$ python -q
>>> import numpy as np
>>> from numpy import linalg as LA
>>> np.set_printoptions(precision=2, suppress=True, linewidth=100)
>>> data = np.array([[0.0, 0.3, 1.8, 0.2, -0.8],
...     [0.6, -1.5, 2.0, -0.7, 0.3],
...     [1.2, 1.1, 1.8, -0.2, -0.2],
...     [0.9, 2.6, 1.1, -0.7, 1.7]])
>>> data
array([[ 0. ,  0.3,  1.8,  0.2, -0.8],
       [ 0.6, -1.5,  2. , -0.7,  0.3],
       [ 1.2,  1.1,  1.8, -0.2, -0.2],
       [ 0.9,  2.6,  1.1, -0.7,  1.7]])
>>> cov = data.T @ data
>>> np.allclose(cov, cov.T)
True
>>> LA.matrix_rank(cov)
np.int64(4)
>>> (data @ data.T).shape
(4, 4)
>>> np.diag(cov)
array([ 2.61, 10.31, 11.69,  1.06,  3.66])
>>> f = np.array([7, 0, 9])
>>> np.cross(data[2, :3], data[0, :3])
array([ 1.44, -2.16,  0.36])
>>> np.correlate(data[2], data[0], "full")
array([-0.96, -0.64,  0.94,  2.86,  3.69,  0.14, -0.42, -0.06,  0.  ])
>>> np.convolve(data[2], f)
array([ 8.4,  7.7, 23.4,  8.5, 14.8, -1.8, -1.8])
>>> W = np.array([[1, 5, 2, 5, 1, 4],
...     [3, 0, 5, 1, 0, 3],
...     [0, 3, 3, 4, 3, 5],
...     [5, 2, 1, 1, 4, 5],
...     [0, 5, 4, 0, 1, 2]])
>>> coef = np.array([-8, 6, 8, 5, -2, -9])
>>> H = np.maximum(data @ W + coef, 0)
>>> (H > 0).mean(axis=0)
array([0.  , 1.  , 1.  , 1.  , 1.  , 0.75])
>>> cent = np.array([[-3, -3], [5, -3], [4, 4], [0, 2], [-3, 0], [-3, 3]])
>>> (H @ cent).round(6).argmax(axis=1)
array([0, 0, 0, 0])
>>> M2 = np.array([[2, 1], [-2, 1]])
>>> cent = np.kron(M2, data)
>>> cent
array([[ 0. ,  0.6,  3.6,  0.4, -1.6,  0. ,  0.3,  1.8,  0.2, -0.8],
       [ 1.2, -3. ,  4. , -1.4,  0.6,  0.6, -1.5,  2. , -0.7,  0.3],
       [ 2.4,  2.2,  3.6, -0.4, -0.4,  1.2,  1.1,  1.8, -0.2, -0.2],
       [ 1.8,  5.2,  2.2, -1.4,  3.4,  0.9,  2.6,  1.1, -0.7,  1.7],
       [-0. , -0.6, -3.6, -0.4,  1.6,  0. ,  0.3,  1.8,  0.2, -0.8],
       [-1.2,  3. , -4. ,  1.4, -0.6,  0.6, -1.5,  2. , -0.7,  0.3],
       [-2.4, -2.2, -3.6,  0.4,  0.4,  1.2,  1.1,  1.8, -0.2, -0.2],
       [-1.8, -5.2, -2.2,  1.4, -3.4,  0.9,  2.6,  1.1, -0.7,  1.7]])
>>> round(LA.norm(cent, 2), 2), np.round(LA.norm(M2, 2) * LA.norm(data, 2), 2)
(np.float64(11.59), np.float64(11.59))
>>> M2 = np.array([[1, 0, -1, -3], [1, 2, -3, 5], [0, -2, 1, 4], [-4, 1, 3, 0]])
>>> cent = np.array([[1, 2, 1, 1, 0, 1, 2, 2, 1],
...     [2, 2, 0, 2, 0, 1, 0, 1, 2],
...     [1, 2, 2, 0, 2, 0, 2, 1, 0],
...     [2, 0, 2, 1, 1, 0, 0, 2, 2],
...     [0, 1, 2, 1, 1, 1, 1, 0, 0],
...     [2, 2, 2, 0, 1, 0, 0, 2, 1],
...     [2, 2, 2, 2, 2, 2, 1, 1, 1],
...     [2, 0, 1, 2, 2, 0, 1, 2, 2],
...     [2, 2, 0, 0, 2, 2, 1, 1, 2]])
>>> F = np.block([[M2, np.zeros((4, 9))], [np.zeros((9, 4)), cent]])
>>> F
array([[ 1.,  0., -1., -3.,  0.,  0.,  0.,  0.,  0.,  0.,  0.,  0.,  0.],
       [ 1.,  2., -3.,  5.,  0.,  0.,  0.,  0.,  0.,  0.,  0.,  0.,  0.],
       [ 0., -2.,  1.,  4.,  0.,  0.,  0.,  0.,  0.,  0.,  0.,  0.,  0.],
       [-4.,  1.,  3.,  0.,  0.,  0.,  0.,  0.,  0.,  0.,  0.,  0.,  0.],
       [ 0.,  0.,  0.,  0.,  1.,  2.,  1.,  1.,  0.,  1.,  2.,  2.,  1.],
       [ 0.,  0.,  0.,  0.,  2.,  2.,  0.,  2.,  0.,  1.,  0.,  1.,  2.],
       [ 0.,  0.,  0.,  0.,  1.,  2.,  2.,  0.,  2.,  0.,  2.,  1.,  0.],
       [ 0.,  0.,  0.,  0.,  2.,  0.,  2.,  1.,  1.,  0.,  0.,  2.,  2.],
       [ 0.,  0.,  0.,  0.,  0.,  1.,  2.,  1.,  1.,  1.,  1.,  0.,  0.],
       [ 0.,  0.,  0.,  0.,  2.,  2.,  2.,  0.,  1.,  0.,  0.,  2.,  1.],
       [ 0.,  0.,  0.,  0.,  2.,  2.,  2.,  2.,  2.,  2.,  1.,  1.,  1.],
       [ 0.,  0.,  0.,  0.,  2.,  0.,  1.,  2.,  2.,  0.,  1.,  2.,  2.],
       [ 0.,  0.,  0.,  0.,  2.,  2.,  0.,  0.,  2.,  2.,  1.,  1.,  2.]])
>>> f = np.array([0, 1, 1, 0, 2, 1, 1, 1, 1, 0, 0, 2, 2])
>>> M2 = F + np.outer(f, np.eye(13)[6])
>>> LA.matrix_rank(LA.inv(M2) - LA.inv(F), tol=1e-8)
np.int64(1)
